% ipython --no-banner

In [1]: import numpy as np

In [2]: np.set_printoptions(precision=3, suppress=True, linewidth=120, sign=" ")

In [3]: A = np.load("m.npy")

In [4]: A
Out[4]: 
array([[ 3,  1,  3,  2,  1],
       [ 1,  3,  1,  3,  2],
       [ 3,  1,  3,  1,  3],
       [ 2,  3,  1,  3,  1],
       [ 1,  2,  3,  1,  3]])

In [5]: np.linalg.matrix_power(A, 4)
Out[5]: 
array([[ 2163,  2046,  2376,  2058,  2134],
       [ 2046,  2079,  2232,  2074,  2058],
       [ 2376,  2232,  2641,  2232,  2376],
       [ 2058,  2074,  2232,  2079,  2046],
       [ 2134,  2058,  2376,  2046,  2163]])

In [6]: np.round(np.linalg.det(A), 3)
Out[6]: np.float64(35.0)

In [7]: round(np.abs(np.linalg.eigvals(A)).max(), 3)
Out[7]: np.float64(10.218)

In [8]: (A + A.T) / 2
Out[8]: 
array([[ 3.,  1.,  3.,  2.,  1.],
       [ 1.,  3.,  1.,  3.,  2.],
       [ 3.,  1.,  3.,  1.,  3.],
       [ 2.,  3.,  1.,  3.,  1.],
       [ 1.,  2.,  3.,  1.,  3.]])

In [9]: A @ A
Out[9]: 
array([[ 24,  17,  24,  19,  19],
       [ 17,  24,  18,  23,  19],
       [ 24,  18,  29,  18,  24],
       [ 19,  23,  18,  24,  17],
       [ 19,  19,  24,  17,  24]])

In [10]: np.allclose(A, A.T)
Out[10]: True

In [11]: np.sort(np.abs(np.linalg.eigvals(A)))
Out[11]: array([  0.414,   0.924,   2.414,   3.706,  10.218])

In [12]: np.trace(A)
Out[12]: np.int64(15)

In [13]: q, Rm = np.linalg.qr(A)

In [14]: q.shape, Rm.shape
Out[14]: ((5, 5), (5, 5))

In [15]: np.abs(np.diag(Rm))
Out[15]: array([ 4.899,  3.458,  2.217,  0.829,  1.124])

In [16]: vals, vecs = np.linalg.eig(A)

In [17]: np.sort(np.linalg.eigvals(A @ A))
Out[17]: array([   0.172,    0.854,    5.828,   13.735,  104.411])

In [18]: vals
Out[18]: array([10.218,  3.706,  2.414, -0.924, -0.414])

In [19]: np.sort(np.linalg.eigvals(np.linalg.inv(A)))
Out[19]: array([-2.414, -1.082,  0.098,  0.27 ,  0.414])

In [20]: np.round(A @ vecs[:, 0] - vals[0] * vecs[:, 0], 3) + 0
Out[20]: array([ 0.,  0.,  0.,  0.,  0.])

In [21]: W0 = np.array([[0, 0, 0, 0, -4, 0],
    ...:     [2, 0, 0, 0, 0, 0],
    ...:     [0, 0, 0, 0, 0, 0],
    ...:     [0, 1, 0, 0, 0, 0],
    ...:     [0, 0, 0, -5, 0, 0],
    ...:     [0, 0, 0, 0, 0, -5]])

In [22]: out = np.array([[-2, -2, -2],
    ...:     [-1, 0, -1],
    ...:     [-2, 2, 2],
    ...:     [-1, 2, 2],
    ...:     [3, -2, 3],
    ...:     [-1, 1, 2]])

In [23]: np.linalg.matrix_rank(W0 @ out)
Out[23]: np.int64(3)

In [24]: np.einsum("ik,kj->ji", W0, out)
Out[24]: 
array([[-12,  -4,   0,  -1,   5,   5],
       [  8,  -4,   0,   0, -10,  -5],
       [-12,  -4,   0,  -1, -10, -10]])

In [25]: W0 @ out
Out[25]: 
array([[-12,   8, -12],
       [ -4,  -4,  -4],
       [  0,   0,   0],
       [ -1,   0,  -1],
       [  5, -10, -10],
       [  5,  -5, -10]])

In [26]: basis = np.array([[2, -2, 2, 1, -5, -4],
    ...:     [-3, 2, -4, 5, 5, -5],
    ...:     [-3, -4, -5, 3, 4, -1],
    ...:     [4, -1, -5, 1, -3, 5],
    ...:     [3, 1, 5, -3, 4, 5],
    ...:     [-4, -4, 1, -5, 4, -2]])

In [27]: rng = np.random.default_rng(736228)

In [28]: mat = (rng.random((14, 6)) < 0.25) @ basis

In [29]: mat
Out[29]: 
array([[ 2, -2,  2,  1, -5, -4],
       [ 0,  0,  0,  0,  0,  0],
       [-4, -1,  2, -3, 13, -2],
       [-1,  0, -2,  6,  0, -9],
       [ 6, -3, -3,  2, -8,  1],
       [ 0,  0,  0,  0,  0,  0],
       [ 0, -5, -4, -4,  1,  3],
       [-3,  2, -4,  5,  5, -5],
       [ 7,  0,  0, -2,  1, 10],
       [-1, -5, -6,  2,  1, -6],
       [-3,  2, -4,  5,  5, -5],
       [ 4, -1, -5,  1, -3,  5],
       [ 0, -5, -4, -4,  1,  3],
       [ 0,  0,  0,  0,  0,  0]])

In [30]: np.abs(np.diag(np.linalg.qr(mat)[1])) > 1e-9
Out[30]: array([ True,  True,  True,  True,  True, False])

In [31]: np.allclose(mat[:-1].T @ np.linalg.lstsq(mat[:-1].T, mat[-1])[0], mat[-1])
Out[31]: True

In [32]: np.unique(mat.round(6), axis=0).shape
Out[32]: (10, 6)

In [33]: np.linalg.lstsq(mat[:-1].T, mat[-1])[2]
Out[33]: np.int32(5)

In [34]: out = np.array([[-8, 4, -2, -3, -9],
    ...:     [4, -2, 9, 9, 1],
    ...:     [4, -6, 0, -2, -7],
    ...:     [-3, 9, 1, 1, 2],
    ...:     [-1, -3, -9, 6, 6]])

In [35]: M = np.tril(out)

In [36]: M
Out[36]: 
array([[-8,  0,  0,  0,  0],
       [ 4, -2,  0,  0,  0],
       [ 4, -6,  0,  0,  0],
       [-3,  9,  1,  1,  0],
       [-1, -3, -9,  6,  6]])

In [37]: np.linalg.cond(M) > 100
Out[37]: np.True_

In [38]: E = np.loadtxt("block18.csv", delimiter=",")

In [39]: E
Out[39]: 
array([[ -5.022,   1.868,   0.075,  -2.604,   0.398, -18.444],
       [ -4.993,  -2.667,   0.683,   1.297,  -0.38 ,  26.057],
       [  9.176,  -2.639,  -0.209,  -0.611,  -2.057, -26.269],
       [ -7.863,   2.906,  -0.732,  -1.59 ,  -0.035,  -0.24 ],
       [ -4.555,   3.196,  -0.179,   1.071,  -4.668,  -1.364],
       [ -2.316,  17.755,   0.38 ,  -1.723,  -0.405,   0.581],
       [ -5.669,  16.315,  -0.95 ,  -0.905,  -1.688,   5.97 ],
       [  8.117,  -5.476,  -0.126,  -0.866,   0.989, -19.044],
       [  3.092,  17.453,  -0.719,  -0.673,   0.637,  26.475],
       [ -2.842,  25.909,  -0.053,   0.838,  -0.798,  19.002],
       [ -4.805,   0.402,  -0.059,   1.244,  -2.993, -26.086],
       [ -4.88 ,  -5.258,   0.667,  -0.834,  -2.345,  -5.945],
       [ -2.955,  -5.481,  -0.356,  -1.164,  -5.199, -14.13 ],
       [ -3.444,  15.297,   0.214,   1.436,   1.576, -11.196],
       [  5.505,  -0.066,   0.952,   0.668,   0.744,  11.591],
       [  5.424,   7.943,  -0.279,   0.634,  -1.5  ,  14.161],
       [  4.435, -10.706,   0.753,   2.289,   4.233,  10.731],
       [ -6.622,  14.061,   0.551,  -1.783,  -1.412,  44.323],
       [ -1.469, -18.772,  -0.474,  -2.125,   1.007,  20.588],
       [  5.32 ,   1.197,  -0.231,  -0.448,   0.848,  -6.079],
       [  2.47 ,  26.426,  -0.019,  -0.482,  -2.852, -31.086],
       [ -2.91 ,  11.845,  -0.374,   0.143,   3.257, -16.509],
       [  2.841,  25.801,   0.453,  -1.08 ,   1.552, -22.589],
       [  4.393,  -1.143,   0.964,  -1.664,   0.74 ,  16.575],
       [ -0.911,  -0.617,   0.281,   1.001,   0.453, -19.492],
       [ -9.103,  27.516,   0.038,   0.34 ,  -2.775,  13.956],
       [  2.875, -18.265,  -0.186,  -0.339,   0.861,  50.591],
       [  0.769,   9.076,  -1.08 ,  -2.921,   1.032, -29.48 ],
       [ -2.053,   0.378,  -0.83 ,  -1.94 ,  -2.035, -40.032],
       [  4.383,  -0.779,   0.798,  -0.419,   5.335,  -8.122],
       [  1.142, -22.187,   0.198,   1.91 ,   4.329,  19.172],
       [ -2.442,  11.93 ,   1.314,   0.157,   0.714, -53.941],
       [  5.358,  -6.121,  -0.301,  -0.991,   0.452,  13.402],
       [ -3.661,  -4.078,  -0.287,  -0.428,  -0.728,  10.394],
       [  1.644,  10.213,  -0.252,  -0.157,  -3.181,  -0.289],
       [  5.583,  -6.753,   0.773,   2.673,  -1.081,  -9.402],
       [  1.645,  -9.807,   1.333,  -0.227,  -1.114, -15.005],
       [  5.467, -16.068,   1.201,  -1.41 ,  -4.491,  -5.99 ]])

In [40]: x0 = np.array([-9, -3, -1, 9, -9, -5])

In [41]: target = E @ x0

In [42]: b, lr = np.zeros(6), 1 / np.linalg.norm(E, 2) ** 2

In [43]: for i in range(30):
    ...:     b -= lr * E.T @ (E @ b - target)
    ...:     if i % 5 == 0: print(i, round(np.linalg.norm(E @ b - target), 3))
    ...: 
0 325.286
5 254.909
10 216.681
15 186.494
20 162.467
25 143.423

In [44]: b
Out[44]: array([-6.576, -2.574, -0.061,  0.618, -2.932, -4.94 ])

In [45]: np.round(np.linalg.cond(E), 3)
Out[45]: np.float64(37.941)
